% ipython --no-banner

In [1]: import numpy as np

In [2]: import numpy.linalg as la

In [3]: np.set_printoptions(precision=2, suppress=True, linewidth=160)

In [4]: E = np.array([[0, 0, 1, 1, 0, 1, 2, 2, 1],
   ...:     [3, 3, 0, 0, 2, 2, 3, 0, 2],
   ...:     [2, 1, 3, 0, 1, 3, 3, 3, 1],
   ...:     [0, 2, 0, 2, 2, 1, 1, 2, 1],
   ...:     [2, 2, 3, 1, 0, 0, 0, 1, 1],
   ...:     [2, 1, 0, 1, 2, 0, 0, 2, 3],
   ...:     [2, 1, 1, 3, 0, 2, 2, 2, 2],
   ...:     [0, 3, 1, 1, 1, 2, 1, 3, 3],
   ...:     [2, 3, 0, 0, 3, 3, 1, 0, 2],
   ...:     [2, 1, 3, 0, 1, 0, 1, 3, 0],
   ...:     [0, 1, 0, 0, 0, 3, 0, 0, 1]])

In [5]: E[1] = E[2]

In [6]: print(E)
[[0 0 1 1 0 1 2 2 1]
 [2 1 3 0 1 3 3 3 1]
 [2 1 3 0 1 3 3 3 1]
 [0 2 0 2 2 1 1 2 1]
 [2 2 3 1 0 0 0 1 1]
 [2 1 0 1 2 0 0 2 3]
 [2 1 1 3 0 2 2 2 2]
 [0 3 1 1 1 2 1 3 3]
 [2 3 0 0 3 3 1 0 2]
 [2 1 3 0 1 0 1 3 0]
 [0 1 0 0 0 3 0 0 1]]

In [7]: Y = np.c_[E[:, :7] @ np.array([[1, 2, 0, 3, 1, 0, 3],
   ...:     [2, 1, 1, 1, 3, 2, 2],
   ...:     [3, 0, 0, 2, 0, 3, 3],
   ...:     [3, 1, 0, 2, 2, 3, 1],
   ...:     [1, 2, 2, 3, 3, 1, 3],
   ...:     [2, 2, 2, 3, 0, 1, 0],
   ...:     [1, 2, 3, 3, 2, 2, 1]]), np.array([1, -3, 3, 3, -2, -3, -2, 1, -1, 1, -3])]

In [8]: print(Y)
[[10  7  8 13  6 11  6  1]
 [23 19 18 34 14 21 23 -3]
 [23 19 18 34 14 21 23  3]
 [15 12 11 18 18 15 13  3]
 [18  7  2 16 10 16 20 -2]
 [ 9 10  5 15 13  7 15 -3]
 [22 16 11 27 15 20 16 -2]
 [18 12 12 19 16 17 14  1]
 [18 21 18 30 22 14 22 -1]
 [15  9  6 19 10 14 21  1]
 [ 8  7  7 10  3  5  2 -3]]

In [9]: print(np.round(la.lstsq(E, Y[:, 0])[0], 2) + 0)
[1. 2. 3. 3. 1. 2. 1. 0. 0.]

In [10]: print(la.matrix_rank(Y))
8

In [11]: x = np.array([4, -7, 1, 8, -3, 7, -9, 6])

In [12]: print(Y * x)
[[  40  -49    8  104  -18   77  -54    6]
 [  92 -133   18  272  -42  147 -207  -18]
 [  92 -133   18  272  -42  147 -207   18]
 [  60  -84   11  144  -54  105 -117   18]
 [  72  -49    2  128  -30  112 -180  -12]
 [  36  -70    5  120  -39   49 -135  -18]
 [  88 -112   11  216  -45  140 -144  -12]
 [  72  -84   12  152  -48  119 -126    6]
 [  72 -147   18  240  -66   98 -198   -6]
 [  60  -63    6  152  -30   98 -189    6]
 [  32  -49    7   80   -9   35  -18  -18]]

In [13]: print(Y @ np.ones(8))
[ 62. 149. 155. 105.  87.  71. 125. 109. 144.  95.  39.]

In [14]: print(np.einsum("ij,j->i", Y, x))
[114 129 165  83  43 -52 142 103  11  40  60]

In [15]: print(Y @ (2 * x))
[ 228  258  330  166   86 -104  284  206   22   80  120]

In [16]: x = np.array([-9, 7, -2, 8, 1, -3, 3, 0, -6])

In [17]: y = E @ x

In [18]: print(np.round(la.pinv(E) @ E, 2) + 0)
[[1. 0. 0. 0. 0. 0. 0. 0. 0.]
 [0. 1. 0. 0. 0. 0. 0. 0. 0.]
 [0. 0. 1. 0. 0. 0. 0. 0. 0.]
 [0. 0. 0. 1. 0. 0. 0. 0. 0.]
 [0. 0. 0. 0. 1. 0. 0. 0. 0.]
 [0. 0. 0. 0. 0. 1. 0. 0. 0.]
 [0. 0. 0. 0. 0. 0. 1. 0. 0.]
 [0. 0. 0. 0. 0. 0. 0. 1. 0.]
 [0. 0. 0. 0. 0. 0. 0. 0. 1.]]

In [19]: rng = np.random.default_rng(1668)

In [20]: y = y + 0.05 * rng.normal(size=11)

In [21]: print(y)
[  3.04 -21.99 -22.05  25.96  -8.09 -19.08  -1.07   7.   -11.92 -12.93  -8.15]

In [22]: beta, *_ = la.lstsq(E, y)

In [23]: print(np.round(E.T @ (y - E @ beta), 2) + 0)
[0. 0. 0. 0. 0. 0. 0. 0. 0.]

In [24]: print(beta.round())
[-9.  7. -2.  8.  1. -3.  3.  0. -6.]

In [25]: print(np.round(la.norm(y - E @ beta), 2))
0.09

In [26]: m1 = np.loadtxt("test14.csv", delimiter=",")

In [27]: print(m1)
[[-2.  0.  0.  0.  0.  0.  0.  0.  0.  0.  0.  0.  0.]
 [ 1.  1.  0.  0.  0.  0.  0.  0.  0.  0.  0.  0.  0.]
 [ 1.  1. -1.  0.  0.  0.  0.  0.  0.  0.  0.  0.  0.]
 [ 0. -1. -2. -1.  0.  0.  0.  0.  0.  0.  0.  0.  0.]
 [ 2.  0.  1.  1. -1.  0.  0.  0.  0.  0.  0.  0.  0.]
 [ 1.  1. -1.  2. -1.  2.  0.  0.  0.  0.  0.  0.  0.]
 [-2.  2. -1.  2.  0.  1.  0.  0.  0.  0.  0.  0.  0.]
 [ 0. -2. -1.  2.  2. -2.  1.  0.  0.  0.  0.  0.  0.]
 [ 2.  0. -2.  1. -2. -1. -1. -1.  2.  0.  0.  0.  0.]
 [ 2. -2. -1.  1. -1. -2.  0.  1.  2. -1.  0.  0.  0.]
 [ 1. -1.  0.  0.  2. -1.  0.  2.  2.  2. -1.  0.  0.]
 [ 1.  0.  1.  2. -2.  2.  1.  0.  2. -2.  2. -1.  0.]
 [ 0. -2.  0. -2.  2.  1.  2. -1. -2.  1.  1.  2. -1.]]

In [28]: x = np.array([0, 2, 3, 1, 3, -1, 0, -3, 2, 2, 0, 0, 1])

In [29]: print(m1 @ (2 * x))
[  0.   4.  -2. -18.   2.  -8.   4.   6.  -6. -16.  14.  -6.  -2.]

In [30]: print(la.norm(m1 @ x) <= la.norm(m1, 2) * la.norm(x) + 1e-9)
True

In [31]: print(np.sign((m1 @ x).round(6)))
[ 0.  1. -1. -1.  1. -1.  1.  1. -1. -1.  1. -1. -1.]

In [32]: print((m1 @ x).argmax())
10

In [33]: print((m1 * x).sum(axis=1))
[ 0.  2. -1. -9.  1. -4.  2.  3. -3. -8.  7. -3. -1.]

In [34]: print(m1 @ np.ones(13))
[-2.  2.  1. -4.  3.  4.  2.  0. -2. -1.  6.  6.  1.]

In [35]: th = np.radians(45)

In [36]: r_ = np.eye(9)

In [37]: r_[8, 8] = r_[1, 1] = np.cos(th)

In [38]: r_[8, 1], r_[1, 8] = -np.sin(th), np.sin(th)

In [39]: print(r_)
[[ 1.    0.    0.    0.    0.    0.    0.    0.    0.  ]
 [ 0.    0.71  0.    0.    0.    0.    0.    0.    0.71]
 [ 0.    0.    1.    0.    0.    0.    0.    0.    0.  ]
 [ 0.    0.    0.    1.    0.    0.    0.    0.    0.  ]
 [ 0.    0.    0.    0.    1.    0.    0.    0.    0.  ]
 [ 0.    0.    0.    0.    0.    1.    0.    0.    0.  ]
 [ 0.    0.    0.    0.    0.    0.    1.    0.    0.  ]
 [ 0.    0.    0.    0.    0.    0.    0.    1.    0.  ]
 [ 0.   -0.71  0.    0.    0.    0.    0.    0.    0.71]]

In [40]: Y = E @ r_.T

In [41]: print(np.allclose(E @ E.T, Y @ Y.T))
True

In [42]: print(round(float(la.det(r_)), 2), round(np.trace(r_), 2))
1.0 8.41

In [43]: print(np.abs(Y - E).max(axis=0))
[0.   1.83 0.   0.   0.   0.   0.   0.   3.  ]

In [44]: print(np.allclose(la.norm(E, axis=1), la.norm(Y, axis=1)))
True

In [45]: print(Y.round(2) + 0)
[[ 0.    0.71  1.    1.    0.    1.    2.    2.    0.71]
 [ 2.    1.41  3.    0.    1.    3.    3.    3.    0.  ]
 [ 2.    1.41  3.    0.    1.    3.    3.    3.    0.  ]
 [ 0.    2.12  0.    2.    2.    1.    1.    2.   -0.71]
 [ 2.    2.12  3.    1.    0.    0.    0.    1.   -0.71]
 [ 2.    2.83  0.    1.    2.    0.    0.    2.    1.41]
 [ 2.    2.12  1.    3.    0.    2.    2.    2.    0.71]
 [ 0.    4.24  1.    1.    1.    2.    1.    3.    0.  ]
 [ 2.    3.54  0.    0.    3.    3.    1.    0.   -0.71]
 [ 2.    0.71  3.    0.    1.    0.    1.    3.   -0.71]
 [ 0.    1.41  0.    0.    0.    3.    0.    0.    0.  ]]
